$ python3 -q
>>> import numpy as np
>>> np.set_printoptions(suppress=True, linewidth=120)
>>> J = np.load("layer0.npy")
>>> J
array([[1.   , 0.2  , 0.04 , 0.008, 0.002, 0.   , 0.   , 0.   , 0.   ],
       [0.2  , 1.   , 0.2  , 0.04 , 0.008, 0.002, 0.   , 0.   , 0.   ],
       [0.04 , 0.2  , 1.   , 0.2  , 0.04 , 0.008, 0.002, 0.   , 0.   ],
       [0.008, 0.04 , 0.2  , 1.   , 0.2  , 0.04 , 0.008, 0.002, 0.   ],
       [0.002, 0.008, 0.04 , 0.2  , 1.   , 0.2  , 0.04 , 0.008, 0.002],
       [0.   , 0.002, 0.008, 0.04 , 0.2  , 1.   , 0.2  , 0.04 , 0.008],
       [0.   , 0.   , 0.002, 0.008, 0.04 , 0.2  , 1.   , 0.2  , 0.04 ],
       [0.   , 0.   , 0.   , 0.002, 0.008, 0.04 , 0.2  , 1.   , 0.2  ],
       [0.   , 0.   , 0.   , 0.   , 0.002, 0.008, 0.04 , 0.2  , 1.   ]])
>>> Y = np.linalg.inv(J)
>>> (np.abs(Y) > 1e-9).astype(int)
array([[1, 1, 1, 1, 1, 1, 1, 1, 1],
       [1, 1, 1, 1, 1, 1, 1, 1, 1],
       [1, 1, 1, 1, 1, 1, 1, 1, 1],
       [1, 1, 1, 1, 1, 1, 1, 1, 1],
       [1, 1, 1, 1, 1, 1, 1, 1, 1],
       [1, 1, 1, 1, 1, 1, 1, 1, 1],
       [1, 1, 1, 1, 1, 1, 1, 1, 1],
       [1, 1, 1, 1, 1, 1, 1, 1, 1],
       [1, 1, 1, 1, 1, 1, 1, 1, 1]])
>>> print(round(np.linalg.det(J) * np.linalg.det(Y), 3))
1.0
>>> Y.round(3) + 0
array([[ 1.042, -0.208,  0.   ,  0.   , -0.001,  0.001,  0.   ,  0.   ,  0.   ],
       [-0.208,  1.083, -0.208,  0.   ,  0.   , -0.001,  0.001,  0.   ,  0.   ],
       [ 0.   , -0.208,  1.083, -0.208,  0.   ,  0.   , -0.001,  0.001,  0.   ],
       [ 0.   ,  0.   , -0.208,  1.083, -0.208,  0.   ,  0.   , -0.001,  0.001],
       [-0.001,  0.   ,  0.   , -0.208,  1.083, -0.208,  0.   ,  0.   , -0.001],
       [ 0.001, -0.001,  0.   ,  0.   , -0.208,  1.083, -0.208,  0.   ,  0.   ],
       [ 0.   ,  0.001, -0.001,  0.   ,  0.   , -0.208,  1.083, -0.208,  0.   ],
       [ 0.   ,  0.   ,  0.001, -0.001,  0.   ,  0.   , -0.208,  1.083, -0.208],
       [ 0.   ,  0.   ,  0.   ,  0.001, -0.001,  0.   ,  0.   , -0.208,  1.042]])
>>> evals, vecs = np.linalg.eigh(J)
>>> np.round(evals.sum(), 3), np.trace(J)
(np.float64(9.0), np.float64(9.0))
>>> print(np.round(np.linalg.svd(J, compute_uv=False), 3))
[1.46  1.352 1.209 1.065 0.938 0.835 0.758 0.706 0.677]
>>> np.round(vecs.T @ J @ vecs, 3) + 0
array([[0.677, 0.   , 0.   , 0.   , 0.   , 0.   , 0.   , 0.   , 0.   ],
       [0.   , 0.706, 0.   , 0.   , 0.   , 0.   , 0.   , 0.   , 0.   ],
       [0.   , 0.   , 0.758, 0.   , 0.   , 0.   , 0.   , 0.   , 0.   ],
       [0.   , 0.   , 0.   , 0.835, 0.   , 0.   , 0.   , 0.   , 0.   ],
       [0.   , 0.   , 0.   , 0.   , 0.938, 0.   , 0.   , 0.   , 0.   ],
       [0.   , 0.   , 0.   , 0.   , 0.   , 1.065, 0.   , 0.   , 0.   ],
       [0.   , 0.   , 0.   , 0.   , 0.   , 0.   , 1.209, 0.   , 0.   ],
       [0.   , 0.   , 0.   , 0.   , 0.   , 0.   , 0.   , 1.352, 0.   ],
       [0.   , 0.   , 0.   , 0.   , 0.   , 0.   , 0.   , 0.   , 1.46 ]])
>>> print(np.round(vecs @ np.diag(evals) @ vecs.T, 3) + 0)
[[1.    0.2   0.04  0.008 0.002 0.    0.    0.    0.   ]
 [0.2   1.    0.2   0.04  0.008 0.002 0.    0.    0.   ]
 [0.04  0.2   1.    0.2   0.04  0.008 0.002 0.    0.   ]
 [0.008 0.04  0.2   1.    0.2   0.04  0.008 0.002 0.   ]
 [0.002 0.008 0.04  0.2   1.    0.2   0.04  0.008 0.002]
 [0.    0.002 0.008 0.04  0.2   1.    0.2   0.04  0.008]
 [0.    0.    0.002 0.008 0.04  0.2   1.    0.2   0.04 ]
 [0.    0.    0.    0.002 0.008 0.04  0.2   1.    0.2  ]
 [0.    0.    0.    0.    0.002 0.008 0.04  0.2   1.   ]]
>>> np.unique(evals.round(6) + 0, return_counts=True)[1]
array([1, 1, 1, 1, 1, 1, 1, 1, 1])
>>> np.round(np.linalg.eigvalsh(J + 3 * np.eye(9)), 3)
array([3.677, 3.706, 3.758, 3.835, 3.938, 4.065, 4.209, 4.352, 4.46 ])
>>> evals.round(3)
array([0.677, 0.706, 0.758, 0.835, 0.938, 1.065, 1.209, 1.352, 1.46 ])
>>> (evals > 1e-8).sum(), (evals < -1e-8).sum()
(np.int64(9), np.int64(0))
>>> np.round(vecs.T @ vecs, 3) + 0
array([[1., 0., 0., 0., 0., 0., 0., 0., 0.],
       [0., 1., 0., 0., 0., 0., 0., 0., 0.],
       [0., 0., 1., 0., 0., 0., 0., 0., 0.],
       [0., 0., 0., 1., 0., 0., 0., 0., 0.],
       [0., 0., 0., 0., 1., 0., 0., 0., 0.],
       [0., 0., 0., 0., 0., 1., 0., 0., 0.],
       [0., 0., 0., 0., 0., 0., 1., 0., 0.],
       [0., 0., 0., 0., 0., 0., 0., 1., 0.],
       [0., 0., 0., 0., 0., 0., 0., 0., 1.]])
